>>> import numpy as np
>>> from numpy import linalg as LA
>>> np.set_printoptions(suppress=True, linewidth=160)
>>> tidy = lambda a: np.round(a, 2) + 0
>>> F = np.load("data.npy")
>>> F
array([[ 1,  0,  0],
       [-1,  1,  0],
       [ 1,  0,  1]])
>>> # triangular, det is the product of the diagonal
>>> r0 = np.array([-2, -1, 3])
>>> out = F + np.outer(r0, np.eye(3)[0])
>>> tidy(LA.det(out) / LA.det(F)), tidy(1 + LA.solve(F, r0)[0])
(np.float64(-1.0), np.float64(-1.0))
>>> W1 = np.array([[-5, 4, -2, 3, -6], [4, -5, 8, 4, -4], [-8, 8, 6, -2, 8]])
>>> b = np.array([-3, 1, 0, 1, -1])
>>> act = np.maximum(F @ W1 + b, 0)
>>> act
array([[ 0,  5,  0,  4,  0],
       [ 6,  0, 10,  2,  1],
       [ 0, 13,  4,  2,  1]])
>>> (act > 0).astype(int)
array([[0, 1, 0, 1, 0],
       [1, 0, 1, 1, 1],
       [0, 1, 1, 1, 1]])
>>> basis = np.array([[3, 3], [1, 0], [2, 5], [5, 3], [5, 5]])
>>> (act @ basis).round(6).argmax(axis=1)
array([0, 1, 0])
>>> act @ basis
array([[25, 12],
       [53, 79],
       [36, 31]])
>>> LA.norm(act, axis=1).argmax()
np.int64(2)
>>> tidy(LA.norm(act[1] - act[2]))
np.float64(15.52)
>>> tidy(LA.norm(act, 2))
np.float64(15.49)
>>> tidy(LA.norm(act, 1)), tidy(LA.norm(act, np.inf))
(np.float64(18.0), np.float64(20.0))
>>> rng = np.random.default_rng(318)
>>> lab = rng.permutation(3)
>>> lab
array([1, 2, 0])
>>> out = F[lab][:, lab]
>>> tidy(np.sort(np.abs(LA.eigvals(out))))
array([1., 1., 1.])
>>> np.trace(out)
np.int64(3)
>>> np.diag(out)
array([1, 1, 1])
>>> feats = np.loadtxt("out4.csv", delimiter=",")
>>> feats
array([[-1.,  1.],
       [ 0., -2.]])
>>> # triangular, det is the product of the diagonal
>>> tidy(LA.det(feats[::-1]))
np.float64(-2.0)
>>> np.poly(feats)
array([1., 3., 2.])
>>> np.einsum("ij,ji->", feats, feats)
np.float64(5.0)
>>> tidy(LA.eigvals(feats))
array([-1., -2.])
>>> np.einsum("ii->", feats)
np.float64(-3.0)
>>> tidy(LA.eigvals(feats).sum().real)
np.float64(-3.0)
>>> tidy(LA.det(2 * feats)), tidy(LA.det(feats))
(np.float64(8.0), np.float64(2.0))
>>> tidy(LA.det(feats.T))
np.float64(2.0)
>>> feats[:, 2]
Traceback (most recent call last):
  File "<python-input-40>", line 1, in <module>
    feats[:, 2]
    ~~~~~^^^^^^
IndexError: index 2 is out of bounds for axis 1 with size 2
>>> feats - feats[0]
array([[ 0.,  0.],
       [ 1., -3.]])
>>> feats.shape
(2, 2)
>>> feats.sum(axis=1)
array([ 0., -2.])
>>> np.unravel_index(np.abs(feats).argmax(), feats.shape)
(np.int64(1), np.int64(1))
>>> lab = rng.permutation(2)
>>> lab
array([0, 1])
>>> out = feats[lab][:, lab]
>>> out
array([[-1.,  1.],
       [ 0., -2.]])
>>> np.allclose(out, feats)
True
>>> tidy(LA.det(out)), tidy(LA.det(feats[lab]))
(np.float64(2.0), np.float64(2.0))
>>> np.diag(out)
array([-1., -2.])
>>> out = feats + rng.integers(-2, 3, (2, 1)) @ rng.integers(-2, 3, (1, 2))
>>> out
array([[ 1., -1.],
       [-2.,  0.]])
>>> tidy(LA.svd(out - feats, compute_uv=False))
array([4., 0.])
>>> np.abs(out - feats).sum(axis=1)
array([4., 4.])
>>> out = LA.invert(feats)
Traceback (most recent call last):
  File "<python-input-56>", line 1, in <module>
    out = LA.invert(feats)
          ^^^^^^^^^
AttributeError: module 'numpy.linalg' has no attribute 'invert'
>>> out = LA.inv(feats)
>>> tidy(LA.det(feats) * out)
array([[-2., -1.],
       [ 0., -1.]])
>>> feats @ out
array([[1., 0.],
       [0., 1.]])
>>> (np.abs(out) > 1e-9).astype(int)
array([[1, 1],
       [0, 1]])
>>> tidy(LA.slogdet(feats)[0])
np.float64(1.0)
>>> tidy(LA.inv(out))
array([[-1.,  1.],
       [ 0., -2.]])
>>> W0 = np.array([[-1.0, 0.0, 0.0, 0.0, 0.0, 0.0],
...     [0.0, 3.0, 0.0, -4.0, -4.0, -4.0],
...     [0.0, 0.0, -1.0, 0.0, 0.0, 0.0],
...     [0.0, -4.0, 0.0, 3.0, 4.0, 4.0],
...     [0.0, -4.0, 0.0, 4.0, 3.0, 4.0],
...     [0.0, -4.0, 0.0, 4.0, 4.0, 3.0]])
>>> np.argsort(-LA.norm(W0, axis=0).round(6), kind="stable")[:3]
array([1, 3, 4])
>>> round(np.log10(LA.cond(W0)))
1
>>> (LA.matrix_power((W0 != 0) + (W0.T != 0) + np.eye(6), 6) > 0).astype(int)
array([[1, 0, 0, 0, 0, 0],
       [0, 1, 0, 1, 1, 1],
       [0, 0, 1, 0, 0, 0],
       [0, 1, 0, 1, 1, 1],
       [0, 1, 0, 1, 1, 1],
       [0, 1, 0, 1, 1, 1]])
>>> (W0 != 0).astype(int)
array([[1, 0, 0, 0, 0, 0],
       [0, 1, 0, 1, 1, 1],
       [0, 0, 1, 0, 0, 0],
       [0, 1, 0, 1, 1, 1],
       [0, 1, 0, 1, 1, 1],
       [0, 1, 0, 1, 1, 1]])
>>> U, sv, VT = LA.svd(W0)
>>> tidy(sv)
array([15.,  1.,  1.,  1.,  1.,  1.])
>>> out = U[:, :1] @ np.diag(sv[:1]) @ VT[:1]
>>> LA.matrix_rank(W0, rtol=0.05)
np.int64(6)
>>> tidy(out)
array([[ 0.  ,  0.  ,  0.  ,  0.  ,  0.  ,  0.  ],
       [ 0.  ,  3.75,  0.  , -3.75, -3.75, -3.75],
       [ 0.  ,  0.  ,  0.  ,  0.  ,  0.  ,  0.  ],
       [ 0.  , -3.75,  0.  ,  3.75,  3.75,  3.75],
       [ 0.  , -3.75,  0.  ,  3.75,  3.75,  3.75],
       [ 0.  , -3.75,  0.  ,  3.75,  3.75,  3.75]])
>>> np.abs(W0 - out).max()
np.float64(1.0)
>>> LA.matrix_rank(out)
np.int64(1)
>>> (out != 0).astype(int)
array([[0, 0, 0, 0, 0, 0],
       [0, 1, 0, 1, 1, 1],
       [0, 0, 0, 0, 0, 0],
       [0, 1, 0, 1, 1, 1],
       [0, 1, 0, 1, 1, 1],
       [0, 1, 0, 1, 1, 1]])
>>> np.flatnonzero(LA.matrix_power((out != 0) + (out.T != 0) + np.eye(6), 6)[5])
array([1, 3, 4, 5])
>>> tidy(np.sort(LA.eigvals(out).real))
array([ 0.,  0.,  0.,  0.,  0., 15.])
>>> (LA.matrix_power((out != 0) + (out.T != 0) + np.eye(6), 6) > 0).astype(int)
array([[1, 0, 0, 0, 0, 0],
       [0, 1, 0, 1, 1, 1],
       [0, 0, 1, 0, 0, 0],
       [0, 1, 0, 1, 1, 1],
       [0, 1, 0, 1, 1, 1],
       [0, 1, 0, 1, 1, 1]])
>>> tidy(LA.det(out))
np.float64(0.0)
>>> [round(float(LA.det(W0[:i, :i])), 2) + 0 for i in range(1, 7)]
[-1.0, -3.0, 3.0, -7.0, 11.0, -15.0]
>>> X = np.load("block1.npy")
>>> X
array([[ 1.99,  0.81, -3.78,  0.7 , -0.3 ,  1.66,  1.  ],
       [-1.57, -0.92, -0.15, -1.01, -1.15, -1.  ,  0.35],
       [ 1.69, -1.21, -1.41,  0.98, -0.76,  0.75,  0.25],
       [-4.66, -0.59,  3.28, -2.58, -1.21, -1.77,  0.26],
       [ 2.46,  0.16, -2.54,  1.21, -0.47,  2.16,  0.44],
       [ 7.57, -1.81,  0.3 ,  5.85,  2.67,  1.79, -2.73],
       [-6.13,  1.32, -0.14, -4.8 , -1.82, -1.91,  1.73],
       [ 2.31, -1.41, -0.99,  1.7 , -0.21,  0.79,  0.37],
       [ 0.79,  0.64,  0.26,  0.71,  0.71,  0.43, -0.83],
       [ 1.17, -1.76, -0.24,  0.98, -0.17, -0.49, -0.27],
       [-2.08,  0.45,  1.74, -1.08,  0.27, -1.05, -0.57],
       [ 5.92, -0.28, -0.94,  4.23,  2.  ,  2.09, -1.55],
       [ 4.06, -1.56, -1.39,  2.28,  0.57,  0.44, -0.85],
       [ 1.19, -2.91,  1.16,  1.44,  0.3 , -1.41, -0.63],
       [ 1.51,  0.86, -2.05,  0.42,  0.08,  1.12,  0.13],
       [ 6.61,  0.25, -4.84,  4.05,  1.01,  3.16, -0.25],
       [-3.57, -1.79,  2.4 , -2.05, -1.42, -1.99,  0.66],
       [-3.73, -0.49,  3.74, -2.28, -1.  , -1.28, -0.53],
       [ 4.56,  1.93, -4.45,  2.07,  1.88,  1.67,  0.41],
       [-0.21, -1.73,  0.38,  0.33, -0.36, -1.  ,  0.26],
       [-8.12, -2.05,  8.36, -3.61, -1.74, -3.7 , -0.7 ],
       [-4.74,  0.69,  1.2 , -3.11, -0.8 , -1.96,  0.82],
       [ 8.68, -1.07, -5.89,  5.16,  0.86,  3.32,  0.46],
       [-8.88,  1.13,  2.33, -5.83, -1.62, -3.53,  1.12],
       [ 1.96,  0.04,  0.56,  1.51,  0.93,  0.5 , -1.16],
       [-1.9 ,  0.96, -0.09, -1.85, -0.63, -0.14,  0.03],
       [-0.61, -1.56,  0.66, -0.18, -0.9 , -0.33,  0.01],
       [-1.63, -0.42,  2.01, -1.15, -0.24, -0.81, -0.38],
       [-1.61,  1.01, -0.67, -1.01,  0.35, -0.82,  0.51],
       [ 2.31,  0.33, -2.66,  0.88,  0.18,  1.15,  0.74],
       [-2.84, -0.66,  0.38, -1.83, -1.05, -1.82,  0.63],
       [-2.5 ,  1.91,  0.66, -1.2 ,  0.76, -0.83,  0.14],
       [-3.22,  0.72,  3.45, -2.17, -0.14, -0.62, -0.85]])
>>> out = X / np.sqrt((X ** 2).mean(axis=1, keepdims=True))
>>> tidy(out[15])
array([ 1.8 ,  0.07, -1.32,  1.1 ,  0.27,  0.86, -0.07])
>>> LA.matrix_rank(X - X.mean(axis=1, keepdims=True))
np.int64(6)
>>> tidy(LA.norm(out, axis=1))
array([2.65, 2.65, 2.65, 2.65, 2.65, 2.65, 2.65, 2.65, 2.65, 2.65, 2.65, 2.65, 2.65, 2.65, 2.65, 2.65, 2.65, 2.65, 2.65, 2.65, 2.65, 2.65, 2.65, 2.65, 2.65,
       2.65, 2.65, 2.65, 2.65, 2.65, 2.65, 2.65, 2.65])
